$ ipython --no-banner

In [1]: import numpy as np

In [2]: from numpy import linalg as LA

In [3]: np.set_printoptions(precision=2, suppress=True, linewidth=160)

In [4]: rnd = lambda a: np.round(a, 2) + 0

In [5]: r0 = np.array([-2, 0, -1, 2])

In [6]: rng = np.random.default_rng(974)

In [7]: feats = np.outer(rng.normal(size=29), r0) + 0.05 * rng.normal(size=(29, 4))

In [8]: print(rnd(feats))
[[ 0.25  0.07  0.06 -0.3 ]
 [-0.16  0.06  0.06  0.09]
 [-2.    0.07 -0.91  1.91]
 [ 2.22  0.    1.14 -2.25]
 [-0.21  0.09 -0.14  0.31]
 [ 2.2  -0.01  1.07 -2.24]
 [ 2.43 -0.04  1.25 -2.54]
 [ 1.23  0.02  0.65 -1.28]
 [ 1.12  0.    0.54 -1.08]
 [ 0.94  0.06  0.52 -0.93]
 [ 0.5  -0.02  0.23 -0.55]
 [-2.05  0.   -1.04  2.11]
 [ 0.7  -0.1   0.41 -0.8 ]
 [-2.74  0.02 -1.44  2.8 ]
 [-2.42 -0.01 -1.22  2.48]
 [ 3.92 -0.02  1.98 -3.89]
 [ 0.39 -0.01  0.2  -0.36]
 [ 0.57 -0.02  0.34 -0.69]
 [ 2.39  0.01  1.25 -2.4 ]
 [-3.21  0.02 -1.65  3.24]
 [-0.55  0.02 -0.37  0.64]
 [-0.79  0.04 -0.33  0.65]
 [-2.33  0.06 -1.11  2.23]
 [ 1.08  0.01  0.5  -0.99]
 [ 0.16  0.01  0.12 -0.29]
 [ 0.26  0.05  0.01 -0.28]
 [ 1.81  0.07  0.8  -1.81]
 [-1.9   0.04 -0.92  1.79]
 [-1.96 -0.09 -0.96  1.81]]

In [9]: P = feats @ LA.solve(feats.T @ feats, feats.T)

In [10]: rnd(P @ feats[:, 0])
Out[10]: 
array([ 0.25, -0.16, -2.  ,  2.22, -0.21,  2.2 ,  2.43,  1.23,  1.12,  0.94,  0.5 , -2.05,  0.7 , -2.74, -2.42,  3.92,  0.39,  0.57,  2.39, -3.21, -0.55,
       -0.79, -2.33,  1.08,  0.16,  0.26,  1.81, -1.9 , -1.96])

In [11]: print(rnd(LA.eigvalsh(P)))
[0. 0. 0. 0. 0. 0. 0. 0. 0. 0. 0. 0. 0. 0. 0. 0. 0. 0. 0. 0. 0. 0. 0. 0. 0. 1. 1. 1. 1.]

In [12]: rnd(np.trace(P))
Out[12]: np.float64(4.0)

In [13]: m1 = np.loadtxt("arr.csv", delimiter=",")

In [14]: print(m1)
[[-10.05   5.4    8.8   -5.15  -5.25  -9.44  -0.04  -4.88]
 [-10.4    6.88   9.6   -6.14  -6.25  -9.62   0.16  -4.14]
 [-10.83   5.13  10.8   -4.67  -3.92  -9.22  -0.79  -4.86]
 [-10.34   4.93   9.44  -3.5   -6.17  -9.14   1.06  -5.62]
 [ -9.44   4.3   10.58  -6.47  -5.63 -12.3    0.36  -7.8 ]
 [ -9.74   6.84  10.25  -5.85  -3.8  -11.4   -0.48  -4.55]
 [ -8.34   5.15  10.55  -3.58  -3.8  -10.2    0.61  -7.07]
 [-11.63   4.71   9.33  -4.67  -5.6  -10.09  -0.23  -4.05]
 [-11.85   4.68   9.6   -5.02  -4.92  -9.78   1.03  -4.71]
 [ -7.85   6.71   8.98  -4.51  -5.29 -12.13   0.71  -4.96]
 [-10.07   4.99   9.12  -4.66  -4.01 -12.    -2.26  -4.87]
 [-10.43   5.66  11.19  -4.86  -6.17 -10.29   0.87  -5.33]
 [ -8.39   4.75   9.32  -5.9   -6.1  -10.46   0.42  -5.89]
 [-10.69   6.03  11.35  -2.27  -4.31  -8.92   1.18  -3.55]
 [ -8.89   3.51   9.46  -5.08  -5.74  -9.93  -0.26  -4.36]
 [-11.26   3.7    8.65  -5.81  -4.38  -9.76   1.16  -5.43]
 [ -8.18   4.15  10.49  -5.13  -6.03 -10.97  -0.05  -5.09]
 [-10.07   5.3    9.14  -4.33  -4.4   -9.03   1.75  -5.53]
 [ -8.64   4.16   9.22  -6.15  -5.23 -12.01  -1.31  -5.48]
 [-11.99   4.33   9.58  -6.12  -6.18  -7.95  -0.66  -6.85]
 [-10.99   1.81   9.11  -4.25  -6.18  -9.37  -0.02  -5.59]
 [-11.06   4.31   9.87  -3.99  -3.69 -10.25   0.83  -4.2 ]
 [ -8.94   4.17   9.3   -4.03  -6.1  -12.22  -0.65  -5.44]
 [ -9.55   5.49   9.72  -6.34  -4.85  -9.49  -0.71  -5.76]
 [-10.48   3.8    8.87  -2.87  -5.91  -9.84  -1.34  -3.8 ]]

In [15]: G = np.cov(m1, rowvar=False)

In [16]: rnd(np.corrcoef(m1[:, 3], m1[:, 7])[0, 1])
Out[16]: np.float64(0.4)

In [17]: G.shape
Out[17]: (8, 8)

In [18]: rnd(np.corrcoef(m1.T))
Out[18]: 
array([[ 1.  ,  0.16,  0.03, -0.09, -0.08, -0.61, -0.1 , -0.24],
       [ 0.16,  1.  ,  0.31, -0.07,  0.28, -0.08,  0.16,  0.21],
       [ 0.03,  0.31,  1.  ,  0.14,  0.2 ,  0.04,  0.2 , -0.08],
       [-0.09, -0.07,  0.14,  1.  ,  0.17,  0.19,  0.2 ,  0.4 ],
       [-0.08,  0.28,  0.2 ,  0.17,  1.  , -0.04,  0.05,  0.13],
       [-0.61, -0.08,  0.04,  0.19, -0.04,  1.  ,  0.31,  0.13],
       [-0.1 ,  0.16,  0.2 ,  0.2 ,  0.05,  0.31,  1.  , -0.08],
       [-0.24,  0.21, -0.08,  0.4 ,  0.13,  0.13, -0.08,  1.  ]])

In [19]: np.argsort(-m1.std(axis=0).round(6), kind="stable")
Out[19]: array([0, 5, 1, 3, 7, 6, 4, 2])

In [20]: print(rnd(G))
[[ 1.4   0.22  0.03 -0.12 -0.08 -0.86 -0.11 -0.29]
 [ 0.22  1.27  0.26 -0.08  0.29 -0.11  0.18  0.24]
 [ 0.03  0.26  0.56  0.11  0.14  0.03  0.14 -0.06]
 [-0.12 -0.08  0.11  1.22  0.17  0.25  0.21  0.45]
 [-0.08  0.29  0.14  0.17  0.83 -0.04  0.04  0.12]
 [-0.86 -0.11  0.03  0.25 -0.04  1.4   0.35  0.15]
 [-0.11  0.18  0.14  0.21  0.04  0.35  0.9  -0.08]
 [-0.29  0.24 -0.06  0.45  0.12  0.15 -0.08  1.01]]

In [21]: np.argwhere(np.triu(np.abs(np.corrcoef(m1.T)) > 0.8, 1))
Out[21]: array([], shape=(0, 2), dtype=int64)
